$ ipython --no-banner

In [1]: import numpy as np

In [2]: from numpy import linalg as LA

In [3]: np.set_printoptions(suppress=True, linewidth=140)

In [4]: def rnd(a):
   ...:     return np.round(a, 1) + 0
   ...: 

In [5]: arr = np.load("run14.npy")

In [6]: print(rnd(arr))
[[ 0.5  0.4 -0.2 -0.3]
 [ 0.4  0.7  0.2  0.2]
 [-0.2  0.2  0.9 -0.1]
 [-0.3  0.2 -0.1  0.9]]

In [7]: print(rnd(np.sort(np.abs(LA.eigvals(arr)))))
[0. 1. 1. 1.]

In [8]: print((arr - arr.T) / 2)
[[0. 0. 0. 0.]
 [0. 0. 0. 0.]
 [0. 0. 0. 0.]
 [0. 0. 0. 0.]]

In [9]: print(np.allclose(arr, arr.T))
True

In [10]: print(rnd(np.abs(LA.eigvals(arr)).max()))
1.0

In [11]: print(rnd(arr @ arr))
[[ 0.5  0.4 -0.2 -0.3]
 [ 0.4  0.7  0.2  0.2]
 [-0.2  0.2  0.9 -0.1]
 [-0.3  0.2 -0.1  0.9]]

In [12]: print(rnd(LA.det(arr)))
0.0

In [13]: print(rnd(LA.matrix_power(arr, 2)))
[[ 0.5  0.4 -0.2 -0.3]
 [ 0.4  0.7  0.2  0.2]
 [-0.2  0.2  0.9 -0.1]
 [-0.3  0.2 -0.1  0.9]]

In [14]: left, sv, Vt = LA.svd(arr)

In [15]: V = Vt[:(sv > 1e-8).sum()]

In [16]: rng = np.random.default_rng(212)

In [17]: x = arr[1] + 3 * arr[0] + rng.integers(2) * np.eye(4)[3]

In [18]: print(rnd(x))
[ 2.   1.8 -0.4 -0.6]

In [19]: print(rnd(V.T @ V))
[[ 0.5  0.4 -0.2 -0.3]
 [ 0.4  0.7  0.2  0.2]
 [-0.2  0.2  0.9 -0.1]
 [-0.3  0.2 -0.1  0.9]]

In [20]: W0 = np.loadtxt("layer8.csv", delimiter=",")

In [21]: print(rnd(W0))
[[ 0.9  0.1  0.4]
 [ 0.1  0.9 -0.4]
 [ 0.4 -0.4 -0.8]]

In [22]: print(rnd(np.abs(W0).max()))
0.9

In [23]: print(np.unravel_index(np.abs(W0).argmax(), W0.shape))
(np.int64(0), np.int64(0))

In [24]: print(rnd(W0 - W0[0]))
[[ 0.   0.   0. ]
 [-0.8  0.8 -0.8]
 [-0.5 -0.5 -1.2]]

In [25]: print(rnd(np.diff(W0, axis=0)))
[[-0.8  0.8 -0.8]
 [ 0.3 -1.3 -0.4]]

In [26]: print(np.count_nonzero(W0))
9

In [27]: u = np.array([2, 2])

In [28]: print(rnd(np.cross(W0[2, :3], W0[0, :3])))
[-0.1 -0.9  0.4]

In [29]: print(rnd(np.polyval(u, W0[2])))
[2.8 1.2 0.4]

In [30]: left, sv, Vt = LA.svd(W0, full_matrices=False)

In [31]: print(rnd(sv))
[1. 1. 1.]

In [32]: print(rnd(np.cumsum(sv ** 2) / np.sum(sv ** 2)))
[0.3 0.7 1. ]

In [33]: idx = rng.permutation(3)

In [34]: other = W0[:, idx] * rng.choice([-1, 1], 3)

In [35]: print(rnd(other))
[[-0.1 -0.9 -0.4]
 [-0.9 -0.1  0.4]
 [ 0.4 -0.4  0.8]]

In [36]: left, _, Vt = LA.svd(W0.T @ other)

In [37]: print(rnd(LA.lstsq(W0, other)[0]))
[[ 0. -1.  0.]
 [-1.  0.  0.]
 [ 0.  0. -1.]]

In [38]: w, V = LA.eigh(W0)

In [39]: x = np.array([-2, 2, 3])

In [40]: print(rnd(LA.eigvalsh(W0[1:, 1:])))
[-0.9  1. ]

In [41]: print(rnd(V * np.abs(w) @ V.T))
[[1. 0. 0.]
 [0. 1. 0.]
 [0. 0. 1.]]

In [42]: print(rnd(np.abs(W0).sum(axis=1).max()), np.abs(w).max())
1.6 1.0

In [43]: print(rnd(x @ W0 @ x / (x @ x)), rnd(w[0]), w[-1])
-0.6 -1.0 1.0

In [44]: F = np.array([[2, 3, 4, 5], [6, 7, 8, 9], [10, 11, 12, 13], [14, 15, 16, 17]])

In [45]: print(F - F[0])
[[ 0  0  0  0]
 [ 4  4  4  4]
 [ 8  8  8  8]
 [12 12 12 12]]

In [46]: left, sv, Vt = LA.svd(F)

In [47]: V = Vt[:(sv > 1e-8).sum()]

In [48]: x = F[2] + 4 * F[0] + rng.integers(2) * np.eye(4)[0]

In [49]: print(x)
[18. 23. 28. 33.]

In [50]: print(np.allclose(V.T @ V @ x, x))
True

In [51]: print(rnd(np.diag(V.T @ V)))
[0.7 0.3 0.3 0.7]

In [52]: print(rnd(LA.norm(x - V.T @ V @ x)))
0.0

In [53]: print(LA.matrix_rank(np.vstack([F, x])))
2

In [54]: K = np.array([[-15.1, -21.0, -22.9],
    ...:     [-15.1, -15.5, -5.5],
    ...:     [-24.2, -30.7, -29.7],
    ...:     [18.1, 20.4, 15.4]])

In [55]: print(K)
[[-15.1 -21.  -22.9]
 [-15.1 -15.5  -5.5]
 [-24.2 -30.7 -29.7]
 [ 18.1  20.4  15.4]]

In [56]: W1 = np.array([[1, 3, 8, 8, 4, 8], [6, 4, 6, 4, 6, 9], [7, 1, 4, 6, 0, 2]])

In [57]: b = np.array([6, 8, 2, 4, 5, 6])

In [58]: act = np.maximum(K @ W1 + b, 0)

In [59]: print(act)
[[  0.    0.    0.    0.    0.    0. ]
 [  0.    0.    0.    0.    0.    0. ]
 [  0.    0.    0.    0.    0.    0. ]
 [254.3 159.3 330.8 322.8 199.8 365.2]]

In [60]: print(rnd((act > 0).mean(axis=0)))
[0.2 0.2 0.2 0.2 0.2 0.2]

In [61]: print((act > 0).astype(int))
[[0 0 0 0 0 0]
 [0 0 0 0 0 0]
 [0 0 0 0 0 0]
 [1 1 1 1 1 1]]

In [62]: C = np.array([[-3, 1, 2],
    ...:     [2, -1, -3],
    ...:     [2, 0, 2],
    ...:     [-3, -1, -3],
    ...:     [-2, 2, 1],
    ...:     [-2, -3, 2]])

In [63]: print((act @ C).round(6).argmax(axis=1))
[0 0 0 2]

In [64]: print(W1 @ C)
[[-29 -26   5]
 [-40 -17  24]
 [-33  -6   5]]

In [65]: print(rnd(act @ C))
[[    0.      0.      0. ]
 [    0.      0.      0. ]
 [    0.      0.      0. ]
 [-1881.1  -923.8   654.1]]
